$ python -q
>>> import numpy as np
>>> from numpy import linalg as LA
>>> np.set_printoptions(suppress=True, linewidth=200)
>>> F = np.cumsum(np.array([[2, 2, -1],
...     [-3, 0, -3],
...     [-3, 2, 3],
...     [-3, -1, 3],
...     [0, 1, -1],
...     [0, 3, 1],
...     [0, -3, 2],
...     [-2, 3, 1],
...     [2, 0, 2],
...     [3, 1, -3],
...     [-1, 0, 2],
...     [0, 3, 1],
...     [1, -2, -2],
...     [-1, -1, -3],
...     [-2, -1, 0],
...     [-1, 2, -1],
...     [-2, 3, 0],
...     [3, -1, 1],
...     [0, -1, -2],
...     [-2, 2, -2],
...     [-3, -2, -1],
...     [0, -2, -3],
...     [-3, 0, 0],
...     [2, -3, 1],
...     [0, -2, 1],
...     [2, -3, 0],
...     [-1, 2, -1],
...     [3, -2, -1],
...     [2, -2, 3],
...     [-2, 2, -1],
...     [2, -3, -3],
...     [1, 3, 1],
...     [1, -2, -3],
...     [1, 3, 3],
...     [0, -3, 3]]), axis=0)
>>> print(F)
[[  2   2  -1]
 [ -1   2  -4]
 [ -4   4  -1]
 [ -7   3   2]
 [ -7   4   1]
 [ -7   7   2]
 [ -7   4   4]
 [ -9   7   5]
 [ -7   7   7]
 [ -4   8   4]
 [ -5   8   6]
 [ -5  11   7]
 [ -4   9   5]
 [ -5   8   2]
 [ -7   7   2]
 [ -8   9   1]
 [-10  12   1]
 [ -7  11   2]
 [ -7  10   0]
 [ -9  12  -2]
 [-12  10  -3]
 [-12   8  -6]
 [-15   8  -6]
 [-13   5  -5]
 [-13   3  -4]
 [-11   0  -4]
 [-12   2  -5]
 [ -9   0  -6]
 [ -7  -2  -3]
 [ -9   0  -4]
 [ -7  -3  -7]
 [ -6   0  -6]
 [ -5  -2  -9]
 [ -4   1  -6]
 [ -4  -2  -3]]
>>> B = np.c_[F[:, :2] @ np.array([[0, 0], [0, 3]]), np.array([8, 4, 4, 0, -9, 7, -7, 5, -9, -9, -6, 4, -2, 3, -7, 6, 4, -9, 1, -6, 7, -6, 4, -4, 6, 5, 0, -7, -5, -9, -1, -7, 9, -9, -7])]
>>> print(B)
[[ 0  6  8]
 [ 0  6  4]
 [ 0 12  4]
 [ 0  9  0]
 [ 0 12 -9]
 [ 0 21  7]
 [ 0 12 -7]
 [ 0 21  5]
 [ 0 21 -9]
 [ 0 24 -9]
 [ 0 24 -6]
 [ 0 33  4]
 [ 0 27 -2]
 [ 0 24  3]
 [ 0 21 -7]
 [ 0 27  6]
 [ 0 36  4]
 [ 0 33 -9]
 [ 0 30  1]
 [ 0 36 -6]
 [ 0 30  7]
 [ 0 24 -6]
 [ 0 24  4]
 [ 0 15 -4]
 [ 0  9  6]
 [ 0  0  5]
 [ 0  6  0]
 [ 0  0 -7]
 [ 0 -6 -5]
 [ 0  0 -9]
 [ 0 -9 -1]
 [ 0  0 -7]
 [ 0 -6  9]
 [ 0  3 -9]
 [ 0 -6 -7]]
>>> print(np.round(LA.norm(LA.qr(F)[0].T @ B, axis=0) ** 2 / ((B ** 2).sum(axis=0) + 1e-12), 2))
[0.   1.   0.06]
>>> print(LA.matrix_rank(np.c_[F, B]))
4
>>> print(np.round(LA.lstsq(F, B[:, 0])[0], 2))
[0. 0. 0.]
>>> print(LA.matrix_rank(B))
2
>>> U, sv, VT = LA.svd(B)
>>> vecs = VT[:(sv > 1e-8).sum()]
>>> rng = np.random.default_rng(989647)
>>> x0 = B[32] + 3 * B[5] + rng.integers(2) * np.eye(3)[2]
>>> print(x0)
[ 0. 57. 30.]
>>> print(round(LA.norm(x0 - vecs.T @ vecs @ x0), 2))
0.0
>>> print(LA.matrix_rank(np.vstack([B, x0])))
2
>>> X = np.loadtxt("out19.csv", delimiter=",")
>>> print(X.round(2))
[[-0.27  0.45 -0.52  0.42 -0.43  0.31]
 [-0.41  0.14  0.8   0.06 -0.35  0.21]
 [-0.48 -0.15 -0.24 -0.67  0.13  0.48]
 [ 0.21 -0.22 -0.11 -0.41 -0.81 -0.26]
 [-0.14 -0.84 -0.07  0.46 -0.1   0.23]
 [ 0.68  0.06  0.13 -0.05 -0.07  0.71]]
>>> U, sv, VT = LA.svd(X, full_matrices=False)
>>> print(np.allclose(U * sv @ VT, X))
True
>>> print(sv.round(2))
[1. 1. 1. 1. 1. 1.]
>>> print((sv > 1e-8).sum())
6
>>> print(np.round(U.T @ X @ VT.T, 2) + 0)
[[1. 0. 0. 0. 0. 0.]
 [0. 1. 0. 0. 0. 0.]
 [0. 0. 1. 0. 0. 0.]
 [0. 0. 0. 1. 0. 0.]
 [0. 0. 0. 0. 1. 0.]
 [0. 0. 0. 0. 0. 1.]]
>>> print(np.round(np.cumsum(sv ** 2) / np.sum(sv ** 2), 2))
[0.17 0.33 0.5  0.67 0.83 1.  ]
>>> print(np.round(U.T @ U, 2) + 0)
[[1. 0. 0. 0. 0. 0.]
 [0. 1. 0. 0. 0. 0.]
 [0. 0. 1. 0. 0. 0.]
 [0. 0. 0. 1. 0. 0.]
 [0. 0. 0. 0. 1. 0.]
 [0. 0. 0. 0. 0. 1.]]
>>> E = np.array([[0.0, 0.0, -1.0, 0.0, 0.0, 0.0, -1.0, 0.0],
...     [0.0, 0.0, 0.0, -1.0, -1.0, -1.0, 0.0, -1.0],
...     [-1.0, 0.0, 0.0, 0.0, 0.0, 0.0, -1.0, 0.0],
...     [0.0, -1.0, 0.0, 0.0, -1.0, -1.0, 0.0, -1.0],
...     [0.0, -1.0, 0.0, -1.0, 0.0, -1.0, 0.0, -1.0],
...     [0.0, -1.0, 0.0, -1.0, -1.0, 0.0, 0.0, -1.0],
...     [-1.0, 0.0, -1.0, 0.0, 0.0, 0.0, 0.0, 0.0],
...     [0.0, -1.0, 0.0, -1.0, -1.0, -1.0, 0.0, 0.0]])
>>> labels = rng.permutation(8)
>>> print(labels)
[0 6 3 4 7 5 1 2]
>>> B = E[labels][:, labels]
>>> print(B)
[[ 0. -1.  0.  0.  0.  0.  0. -1.]
 [-1.  0.  0.  0.  0.  0.  0. -1.]
 [ 0.  0.  0. -1. -1. -1. -1.  0.]
 [ 0.  0. -1.  0. -1. -1. -1.  0.]
 [ 0.  0. -1. -1.  0. -1. -1.  0.]
 [ 0.  0. -1. -1. -1.  0. -1.  0.]
 [ 0.  0. -1. -1. -1. -1.  0.  0.]
 [-1. -1.  0.  0.  0.  0.  0.  0.]]
>>> print(np.trace(B))
0.0
